$ ipython --no-banner

In [1]: import numpy as np

In [2]: np.set_printoptions(suppress=True, linewidth=140)

In [3]: M = np.array([[5.0, 1.0, 1.0, 1.0],
   ...:     [1.0, 5.0, 1.0, 1.0],
   ...:     [1.0, 1.0, 5.0, 1.0],
   ...:     [1.0, 1.0, 1.0, 5.0]])

In [4]: # symmetric, so the eigenvalues are real

In [5]: O, R = np.linalg.qr(M)

In [6]: print(round(abs(R[0, 0]), 2), np.round(np.linalg.norm(M[:, 0]), 2))
5.29 5.29

In [7]: print(O.shape, R.shape)
(4, 4) (4, 4)

In [8]: print(np.round(O @ R, 2))
[[5. 1. 1. 1.]
 [1. 5. 1. 1.]
 [1. 1. 5. 1.]
 [1. 1. 1. 5.]]

In [9]: print(np.round(O.T @ O, 2) + 0)
[[1. 0. 0. 0.]
 [0. 1. 0. 0.]
 [0. 0. 1. 0.]
 [0. 0. 0. 1.]]

In [10]: print(np.round(np.trace(O @ O.T), 2))
4.0

In [11]: ev, evecs = np.linalg.eigh(M)

In [12]: print((ev > 1e-8).sum(), (ev < -1e-8).sum())
4 0

In [13]: print(np.round(np.linalg.eigvalsh(M @ M), 2))
[16. 16. 16. 64.]

In [14]: print(np.round(evecs @ np.diag(ev) @ evecs.T, 2))
[[5. 1. 1. 1.]
 [1. 5. 1. 1.]
 [1. 1. 5. 1.]
 [1. 1. 1. 5.]]

In [15]: print(np.round(np.abs(evecs[:, -1]), 2))
[0.5 0.5 0.5 0.5]

In [16]: print(np.round(np.linalg.eigvalsh(M + 4 * np.eye(4)), 2))
[ 8.  8.  8. 12.]

In [17]: print(np.unique(ev.round(6) + 0, return_counts=True)[1])
[3 1]

In [18]: print(np.round(ev.sum(), 2), np.trace(M))
20.0 20.0

In [19]: print(np.abs(evecs[:, -1]).round(6).argmax())
0

In [20]: print(np.round(evecs.T @ evecs, 2) + 0)
[[1. 0. 0. 0.]
 [0. 1. 0. 0.]
 [0. 0. 1. 0.]
 [0. 0. 0. 1.]]

In [21]: print(np.round(np.linalg.svd(M, compute_uv=False), 2))
[8. 4. 4. 4.]

In [22]: rng = np.random.default_rng(974)

In [23]: idx = rng.permutation(4)

In [24]: print(idx)
[0 3 1 2]

In [25]: other = M[idx][:, idx]

In [26]: print(np.diag(other))
[5. 5. 5. 5.]

In [27]: print(np.allclose(M @ M.T, M.T @ M))
True

In [28]: print(M @ (-1.0) ** np.arange(4))
[ 4. -4.  4. -4.]

In [29]: print(np.fft.fft(M[0]))
[8.+0.j 4.+0.j 4.+0.j 4.+0.j]

In [30]: print(round(float(np.linalg.det(M[::-1])), 2))
512.0

In [31]: print(round(float(np.linalg.det(2 * M)), 2), round(float(np.linalg.det(M)), 2))
8192.0 512.0

In [32]: print(np.kron(np.eye(2, dtype=int), M))
[[5. 1. 1. 1. 0. 0. 0. 0.]
 [1. 5. 1. 1. 0. 0. 0. 0.]
 [1. 1. 5. 1. 0. 0. 0. 0.]
 [1. 1. 1. 5. 0. 0. 0. 0.]
 [0. 0. 0. 0. 5. 1. 1. 1.]
 [0. 0. 0. 0. 1. 5. 1. 1.]
 [0. 0. 0. 0. 1. 1. 5. 1.]
 [0. 0. 0. 0. 1. 1. 1. 5.]]

In [33]: print(np.einsum("ij,ji->", M, M))
112.0

In [34]: K = np.array([[0, 1, 1], [1, 0, 1], [1, 1, 0]])

In [35]: # equal to its transpose

In [36]: left, s, Vh = np.linalg.svd(M, full_matrices=False)

In [37]: print(np.allclose(left * s @ Vh, M))
True

In [38]: print((s > 1e-8).sum())
4

In [39]: print(np.abs(left[:, 0]).round(6).argmax())
0

In [40]: print(s.round(2))
[8. 4. 4. 4.]

In [41]: O, evecs = np.linalg.qr(K[:, :1])[0], np.linalg.qr(K[:, 1:])[0]

In [42]: s = np.linalg.svd(O.T @ evecs, compute_uv=False)

In [43]: print(np.round(np.degrees(np.arccos(s.clip(0, 1))), 2))
[54.74]

In [44]: print(s.round(2))
[0.58]

In [45]: W0 = np.eye(4, dtype=int)[rng.permutation(4)] * np.array([2, 0, 0, 2])

In [46]: print(W0)
[[0 0 0 2]
 [0 0 0 0]
 [0 0 0 0]
 [2 0 0 0]]

In [47]: # symmetric

In [48]: ev, evecs = np.linalg.eigh(W0)

In [49]: x0 = np.array([4, 1, 5, 1])

In [50]: print(x0 @ W0 @ x0)
16

In [51]: print(np.round(x0 @ W0 @ x0 / (x0 @ x0), 2), ev[0], ev[-1])
0.37 -2.0 2.0

In [52]: print(np.abs(W0).sum(axis=1).max(), np.abs(ev).max())
2 2.0

In [53]: print((np.sign(evecs[:, -1].round(6)) == np.sign(evecs[0, -1].round(6))).astype(int))
[1 0 0 1]

In [54]: print(np.round(np.linalg.eigvalsh(W0[1:, 1:]), 2))
[0. 0. 0.]

In [55]: print(np.round(evecs * np.abs(ev) @ evecs.T, 2) + 0)
[[2. 0. 0. 0.]
 [0. 0. 0. 0.]
 [0. 0. 0. 0.]
 [0. 0. 0. 2.]]

In [56]: print(np.round(evecs * np.maximum(ev, 0) @ evecs.T, 2))
[[1. 0. 0. 1.]
 [0. 0. 0. 0.]
 [0. 0. 0. 0.]
 [1. 0. 0. 1.]]
